In [1]: import numpy as np

In [2]: np.set_printoptions(precision=2, suppress=True, linewidth=120, sign=" ")

In [3]: C = np.array([[1, 2, 2], [1, 1, 1], [1, 0, 1]])

In [4]: rng = np.random.default_rng(50)

In [5]: K = (rng.random((25, 3)) < 0.25) @ C

In [6]: print(K)
[[ 0  0  0]
 [ 1  1  1]
 [ 1  2  2]
 [ 0  0  0]
 [ 2  1  2]
 [ 0  0  0]
 [ 1  2  2]
 [ 1  0  1]
 [ 2  3  3]
 [ 0  0  0]
 [ 1  1  1]
 [ 1  0  1]
 [ 1  2  2]
 [ 0  0  0]
 [ 1  2  2]
 [ 0  0  0]
 [ 0  0  0]
 [ 1  2  2]
 [ 0  0  0]
 [ 1  0  1]
 [ 1  0  1]
 [ 1  2  2]
 [ 0  0  0]
 [ 0  0  0]
 [ 1  1  1]]

In [7]: C2 = np.cov(K, rowvar=False)

In [8]: print(C2.shape)
(3, 3)

In [9]: print(C2)
[[ 0.39  0.42  0.53]
 [ 0.42  0.94  0.82]
 [ 0.53  0.82  0.87]]

In [10]: print(K.std(axis=0))
[ 0.61  0.95  0.92]

In [11]: print(np.corrcoef(K.T))
[[ 1.    0.69  0.9 ]
 [ 0.69  1.    0.91]
 [ 0.9   0.91  1.  ]]

In [12]: print(np.linalg.eigvalsh(C2)[::-1])
[ 2.01  0.18  0.01]

In [13]: print(np.argsort(-K.std(axis=0).round(6), kind="stable"))
[ 1  2  0]

In [14]: C2 = K.T @ K

In [15]: print(np.linalg.matrix_rank(C2))
3

In [16]: print(np.allclose(C2, C2.T))
True

In [17]: print(np.trace(C2), (K ** 2).sum())
102 102

In [18]: print(C2)
[[ 21  23  29]
 [ 23  37  38]
 [ 29  38  44]]

In [19]: W = np.array([[3, -1, 2], [-1, -3, 3], [2, 2, -1]])

In [20]: b = np.array([2, 2, 2])

In [21]: H = np.maximum(C2 @ W + b, 0)

In [22]: print((H > 0).astype(int))
[[ 1  0  1]
 [ 1  0  1]
 [ 1  0  1]]

In [23]: print(np.linalg.matrix_rank(H))
2

In [24]: print(H)
[[ 100    0   84]
 [ 110    0  121]
 [ 139    0  130]]

In [25]: C = np.array([[5, 6, 3], [0, 5, 7], [1, 3, 5]])

In [26]: print(W @ C)
[[ 17  19  12]
 [ -2 -12  -9]
 [  9  19  15]]

In [27]: Xc = K - K.mean(axis=0)

In [28]: Uu, s, Vh = np.linalg.svd(Xc, full_matrices=False)

In [29]: print(np.searchsorted(np.cumsum(s ** 2) / (s ** 2).sum(), 0.9) + 1)
1

In [30]: print(np.round((s ** 2).sum() ** 2 / (s ** 4).sum(), 2))
1.2

In [31]: print(s ** 2 / (s ** 2).sum())
[ 0.91  0.08  0.01]

In [32]: print(np.abs(Uu[:, 0]).argmax())
8

In [33]: m1 = np.load("arr.npy")

In [34]: print(m1)
[[ 0  0  0  9  6  0]
 [ 0  0  0  3  0  3]
 [ 0  0  0  6  0  9]
 [ 9  6  0  3  2  0]
 [ 3  0  3  1  0  1]
 [ 6  0  9  2  0  3]]

In [35]: C2 = m1.T @ m1

In [36]: print(np.trace(C2), (m1 ** 2).sum())
532 532

In [37]: print(np.linalg.eigvalsh(C2)[::-1])
[ 259.89  133.84   90.94   46.83    0.33    0.17]

In [38]: print((m1 @ m1.T).shape)
(6, 6)

In [39]: print(np.allclose(C2, C2.T))
True

In [40]: print(np.diag(C2))
[ 126   36   90  140   40  100]

In [41]: print(np.linalg.matrix_rank(C2))
6

In [42]: u = np.array([0, 1, 0, 2, 0, 0])

In [43]: out = m1 + np.outer(u, np.eye(6)[0])

In [44]: print(round(float(np.linalg.det(out) / np.linalg.det(m1)), 2), round(1 + np.linalg.solve(m1, u)[0], 2))
0.67 0.67

In [45]: print(out)
[[  0.   0.   0.   9.   6.   0.]
 [  1.   0.   0.   3.   0.   3.]
 [  0.   0.   0.   6.   0.   9.]
 [ 11.   6.   0.   3.   2.   0.]
 [  3.   0.   3.   1.   0.   1.]
 [  6.   0.   9.   2.   0.   3.]]

In [46]: def softmax(z):
    ...:     e = np.exp(z - z.max(axis=-1, keepdims=True))
    ...:     return e / e.sum(axis=-1, keepdims=True)
    ...: 

In [47]: print(softmax(m1).sum(axis=1))
[ 1.  1.  1.  1.  1.  1.]

In [48]: print(softmax(m1[1]))
[ 0.02  0.02  0.02  0.45  0.02  0.45]

In [49]: print(softmax(m1[1] + 2))
[ 0.02  0.02  0.02  0.45  0.02  0.45]

In [50]: att = m1 @ m1.T / np.sqrt(6)

In [51]: print(np.round(softmax(att), 2) + 0)
[[ 1.  0.  0.  0.  0.  0.]
 [ 0.  0.  1.  0.  0.  0.]
 [ 0.  0.  1.  0.  0.  0.]
 [ 0.  0.  0.  1.  0.  0.]
 [ 0.  0.  0.  0.  0.  1.]
 [ 0.  0.  0.  0.  0.  1.]]

In [52]: print(np.round(softmax(att)[1] @ m1, 2) + 0)
[ 0.    0.    0.    6.    0.    8.99]

In [53]: print(round(float(np.linalg.norm(m1) ** 2 / np.linalg.norm(m1, 2) ** 2), 2))
2.05

In [54]: print(round(np.linalg.norm(m1, "nuc"), 2))
45.06

In [55]: print(round(float(np.linalg.norm(m1[5] - m1[0])), 2))
14.53

In [56]: print(np.round(np.linalg.norm(m1, 1), 2), round(float(np.linalg.norm(m1, np.inf)), 2))
24.0 20.0

In [57]: mat = np.load("case8.npy")

In [58]: print(mat)
[[-2.57  1.85 -0.06 -1.63]
 [ 0.19  1.78 -0.6  -3.17]
 [-2.46  2.19 -1.54 -1.91]
 [ 0.45  1.07  2.84  0.54]
 [ 1.92 -0.7  -1.37 -1.84]
 [ 1.72 -2.17 -0.48  0.79]
 [ 1.82 -1.51  2.44  1.65]
 [ 4.14 -0.63  0.54 -0.49]
 [ 3.42 -0.55 -2.35 -3.03]
 [-1.6   3.82 -4.36 -3.45]
 [-2.13 -1.    3.23  2.63]]

In [59]: dist = np.linalg.norm(mat[:, None] - mat[None], axis=-1)

In [60]: print(np.unravel_index(dist.round(6).argmax(), dist.shape))
(np.int64(9), np.int64(10))

In [61]: print(dist.shape)
(11, 11)

In [62]: print(dist[6].round(6).argsort(kind="stable")[:4])
[ 6  5  3  7]

In [63]: print(np.linalg.matrix_rank(dist ** 2))
6

In [64]: print(np.linalg.norm(mat - mat.mean(axis=0), axis=1))
[ 3.44  2.72  3.83  3.4   2.39  3.33  4.32  3.91  4.37  6.34  5.7 ]

In [65]: print(dist[6])
[  6.9    6.78   7.78   3.15   5.23   3.12   0.     3.79   6.95  10.6    4.18]

In [66]: print(dist[:5, :5])
[[ 0.    3.21  1.55  4.78  5.33]
 [ 3.21  0.    3.11  5.12  3.39]
 [ 1.55  3.11  0.    5.91  5.25]
 [ 4.78  5.12  5.91  0.    5.36]
 [ 5.33  3.39  5.25  5.36  0.  ]]

In [67]: out = np.array([[3, 2], [2, 2], [1, 1], [2, 3]])

In [68]: print(np.vstack([mat, out.T]).shape)
(13, 4)

In [69]: print(np.einsum("ij,ij->i", mat, mat))
[ 12.69  13.61  16.87   9.7    9.44   8.52  14.27  18.07  26.7   48.06  22.89]

In [70]: print(np.einsum("ij->j", mat))
[ 4.9   4.15 -1.71 -9.91]

In [71]: print(np.linalg.matrix_rank(np.vstack([mat, out.T])))
4
